$ python -q
>>> import numpy as np
>>> np.set_printoptions(precision=3, suppress=True, linewidth=100)
>>> X = np.loadtxt("block2.csv", delimiter=",")
>>> X
array([[  4.,  -7.,  -9.,   1.,   2.],
       [ 10., -11., -10.,  -7.,  -2.],
       [ 14., -13.,  -5., -16.,   6.],
       [ 23.,  -4., -10.,  -9.,  15.],
       [ 32.,   1.,  -5., -18.,  17.],
       [ 37.,  -5.,   0., -10.,  21.],
       [ 28.,   0.,  -8., -15.,  28.],
       [ 26.,   8., -11., -13.,  30.],
       [ 29.,   0.,  -9., -17.,  22.],
       [ 22.,  -8.,  -8., -18.,  22.],
       [ 30.,  -9., -12., -25.,  22.],
       [ 31., -10., -14., -26.,  24.],
       [ 28.,  -4., -13., -26.,  22.],
       [ 19., -11., -14., -29.,  16.],
       [ 25.,  -8., -10., -38.,  19.],
       [ 27.,  -4., -17., -44.,  18.],
       [ 20.,   5., -25., -38.,  12.],
       [ 29.,   8., -19., -36.,  21.],
       [ 33.,   1., -24., -43.,  30.],
       [ 38.,   2., -17., -34.,  26.],
       [ 33.,   4., -13., -39.,  22.],
       [ 39.,   1.,  -7., -41.,  13.]])
>>> hat = X @ np.linalg.solve(X.T @ X, X.T)
>>> np.linalg.matrix_rank(np.eye(22) - hat)
np.int64(17)
>>> np.round(np.linalg.eigvalsh(hat), 3) + 0
array([0., 0., 0., 0., 0., 0., 0., 0., 0., 0., 0., 0., 0., 0., 0., 0., 0., 1., 1., 1., 1., 1.])
>>> Xc = X - X.mean(axis=0)
>>> left, sv, vt = np.linalg.svd(Xc, full_matrices=False)
>>> np.linalg.matrix_rank(Xc)
np.int64(5)
>>> vt[0] * np.sign(vt[0, np.abs(vt[0]).argmax()])
array([-0.424, -0.214,  0.224,  0.779, -0.344])
>>> np.round(Xc.mean(axis=0), 3) + 0
array([0., 0., 0., 0., 0.])
>>> np.searchsorted(np.cumsum(sv ** 2) / (sv ** 2).sum(), 0.9) + 1
np.int64(3)
>>> sv
array([72.008, 42.474, 27.103, 21.859, 11.322])
>>> other = np.c_[X[:, :4] @ np.array([[2, 3, 4, 3], [3, 4, 1, 5], [3, 2, 2, 5], [0, 1, 4, 1]]), np.array([0, 1, 0, 1, -2, 3, -3, 3, 1, -2, 0, -2, 0, 1, 1, -3, -3, -1, 0, 3, 0, 0])]
>>> other
array([[ -40.,  -33.,   -5.,  -67.,    0.],
       [ -43.,  -41.,  -19.,  -82.,    1.],
       [ -26.,  -36.,  -31.,  -64.,    0.],
       [   4.,   24.,   32.,  -10.,    1.],
       [  52.,   72.,   47.,   58.,   -2.],
       [  59.,   81.,  103.,   76.,    3.],
       [  32.,   53.,   36.,   29.,   -3.],
       [  43.,   75.,   38.,   50.,    3.],
       [  31.,   52.,   30.,   25.,    1.],
       [  -4.,    0.,   -8.,  -32.,   -2.],
       [  -3.,    5.,  -13.,  -40.,    0.],
       [ -10.,   -1.,  -18.,  -53.,   -2.],
       [   5.,   16.,  -22.,  -27.,    0.],
       [ -37.,  -44.,  -79.,  -97.,    1.],
       [  -4.,  -15.,  -80.,  -53.,    1.],
       [  -9.,  -13., -106.,  -68.,   -3.],
       [ -20.,   -8., -117.,  -78.,   -3.],
       [  25.,   45.,  -58.,   -4.,   -1.],
       [  -3.,   12.,  -87.,  -59.,    0.],
       [  31.,   54.,  -16.,    5.,    3.],
       [  39.,   50.,  -46.,   15.,    0.],
       [  60.,   66.,  -21.,   46.,    0.]])
>>> np.linalg.matrix_rank(np.c_[X, other])
np.int64(6)
>>> cov = np.cov(X, rowvar=False)
>>> np.argwhere(np.triu(np.abs(np.corrcoef(X.T)) > 0.8, 1))
array([], shape=(0, 2), dtype=int64)
>>> np.polyfit(X[:, 2], X[:, 1], 1)
array([-0.398, -7.618])
>>> np.linalg.eigvalsh(cov)[::-1]
array([246.909,  85.908,  34.979,  22.753,   6.104])
>>> np.round(np.corrcoef(X[:, 2], X[:, 1])[0, 1], 3)
np.float64(-0.379)
>>> np.corrcoef(X.T)
array([[ 1.   ,  0.471, -0.043, -0.522,  0.727],
       [ 0.471,  1.   , -0.379, -0.336,  0.465],
       [-0.043, -0.379,  1.   ,  0.64 , -0.226],
       [-0.522, -0.336,  0.64 ,  1.   , -0.359],
       [ 0.727,  0.465, -0.226, -0.359,  1.   ]])
>>> np.argsort(-X.std(axis=0).round(6), kind="stable")
array([3, 0, 4, 1, 2])
>>> X.std(axis=0)
array([ 8.607,  6.149,  5.844, 12.897,  8.139])
>>> np.median(X, axis=0)
array([ 28. ,  -4. , -10.5, -25.5,  21. ])
>>> d = np.linalg.norm(X[:, None] - X[None], axis=-1)
>>> np.unravel_index(d.round(6).argmax(), d.shape)
(np.int64(0), np.int64(18))
>>> d.mean(axis=1).argmax()
np.int64(0)
>>> np.flatnonzero(d[11] < d.mean() / 2)
array([10, 11, 12])
>>> d.shape
(22, 22)
>>> d[11].round(6).argsort(kind="stable")[:4]
array([11, 10, 12,  9])
>>> d[:5, :5]
array([[ 0.   , 11.533, 21.378, 25.298, 38.079],
       [11.533,  0.   , 13.784, 22.605, 33.69 ],
       [21.378, 13.784,  0.   , 17.804, 25.397],
       [25.298, 22.605, 17.804,  0.   , 14.697],
       [38.079, 33.69 , 25.397, 14.697,  0.   ]])
>>> arr = np.loadtxt("test4.csv", delimiter=",")
>>> arr
array([[0., 1., 1., 0., 0.],
       [1., 0., 1., 0., 0.],
       [1., 1., 0., 0., 0.],
       [0., 0., 0., 0., 0.],
       [0., 0., 0., 0., 0.]])
>>> # column 4 repeats column 3
>>> np.argsort(-np.linalg.norm(arr, axis=0).round(6), kind="stable")[:3]
array([0, 1, 2])
>>> np.round(np.linalg.norm(arr, 2) / np.linalg.norm(arr), 3)
np.float64(0.816)
>>> [round(float(x), 3) for x in np.linalg.svd(arr, compute_uv=False)[:3]]
[2.0, 1.0, 1.0]
>>> np.linalg.matrix_rank(arr, rtol=0.1)
np.int64(3)
>>> rank = np.linalg.matrix_rank(arr)
>>> rank
np.int64(3)
>>> ns = np.linalg.svd(arr)[2][rank:].T
>>> ns @ ns.T
array([[0., 0., 0., 0., 0.],
       [0., 0., 0., 0., 0.],
       [0., 0., 0., 0., 0.],
       [0., 0., 0., 1., 0.],
       [0., 0., 0., 0., 1.]])
>>> [int(np.linalg.matrix_rank(arr[:i])) for i in range(1, len(arr) + 1)]
[1, 2, 3, 3, 3]
>>> [int(np.linalg.matrix_rank(np.delete(arr, i, axis=0))) for i in range(5)]
[2, 2, 2, 3, 3]
>>> w, vecs = np.linalg.eigvalsh(arr)
Traceback (most recent call last):
  File "<python-input-46>", line 1, in <module>
    w, vecs = np.linalg.eigvalsh(arr)
    ^^^^^^^
ValueError: too many values to unpack (expected 2)
>>> w, vecs = np.linalg.eigh(arr)
>>> np.round(vecs.T @ vecs, 3) + 0
array([[1., 0., 0., 0., 0.],
       [0., 1., 0., 0., 0.],
       [0., 0., 1., 0., 0.],
       [0., 0., 0., 1., 0.],
       [0., 0., 0., 0., 1.]])
>>> np.linalg.svd(arr, compute_uv=False)
array([2., 1., 1., 0., 0.])
>>> (w > 1e-8).sum(), (w < -1e-8).sum()
(np.int64(1), np.int64(2))
>>> w.sum(), np.trace(arr)
(np.float64(0.0), np.float64(0.0))
>>> W0 = np.array([[-0.1, 0.4, 0.3, 1.5, -4.5],
...     [0.8, -0.3, 0.5, -0.6, 5.5],
...     [1.2, -1.3, 1.4, -0.7, 1.0],
...     [1.5, 1.1, -0.2, -0.5, 1.5],
...     [0.9, 0.2, 0.2, -0.9, -1.0],
...     [0.7, -0.4, 0.0, -0.6, -11.5],
...     [-0.5, 1.9, -1.0, 0.3, 5.5],
...     [-0.8, 0.4, 0.0, 0.2, -1.5]])
>>> W0
array([[ -0.1,   0.4,   0.3,   1.5,  -4.5],
       [  0.8,  -0.3,   0.5,  -0.6,   5.5],
       [  1.2,  -1.3,   1.4,  -0.7,   1. ],
       [  1.5,   1.1,  -0.2,  -0.5,   1.5],
       [  0.9,   0.2,   0.2,  -0.9,  -1. ],
       [  0.7,  -0.4,   0. ,  -0.6, -11.5],
       [ -0.5,   1.9,  -1. ,   0.3,   5.5],
       [ -0.8,   0.4,   0. ,   0.2,  -1.5]])
>>> # column 4 dominates
>>> t = np.radians(45)
>>> R = np.eye(5)
>>> R[1, 1] = R[0, 0] = np.cos(t)
>>> R[1, 0], R[0, 1] = -np.sin(t), np.sin(t)
>>> R
array([[ 0.707,  0.707,  0.   ,  0.   ,  0.   ],
       [-0.707,  0.707,  0.   ,  0.   ,  0.   ],
       [ 0.   ,  0.   ,  1.   ,  0.   ,  0.   ],
       [ 0.   ,  0.   ,  0.   ,  1.   ,  0.   ],
       [ 0.   ,  0.   ,  0.   ,  0.   ,  1.   ]])
>>> other = W0 @ R.T
>>> np.abs(other - W0).max(axis=0)
array([1.49 , 1.383, 0.   , 0.   , 0.   ])
>>> round(np.linalg.det(R), 3), np.round(np.trace(R), 3)
(np.float64(1.0), np.float64(4.414))
>>> other
array([[  0.212,   0.354,   0.3  ,   1.5  ,  -4.5  ],
       [  0.354,  -0.778,   0.5  ,  -0.6  ,   5.5  ],
       [ -0.071,  -1.768,   1.4  ,  -0.7  ,   1.   ],
       [  1.838,  -0.283,  -0.2  ,  -0.5  ,   1.5  ],
       [  0.778,  -0.495,   0.2  ,  -0.9  ,  -1.   ],
       [  0.212,  -0.778,   0.   ,  -0.6  , -11.5  ],
       [  0.99 ,   1.697,  -1.   ,   0.3  ,   5.5  ],
       [ -0.283,   0.849,   0.   ,   0.2  ,  -1.5  ]])
>>> np.allclose(np.linalg.norm(W0, axis=1), np.linalg.norm(other, axis=1))
True
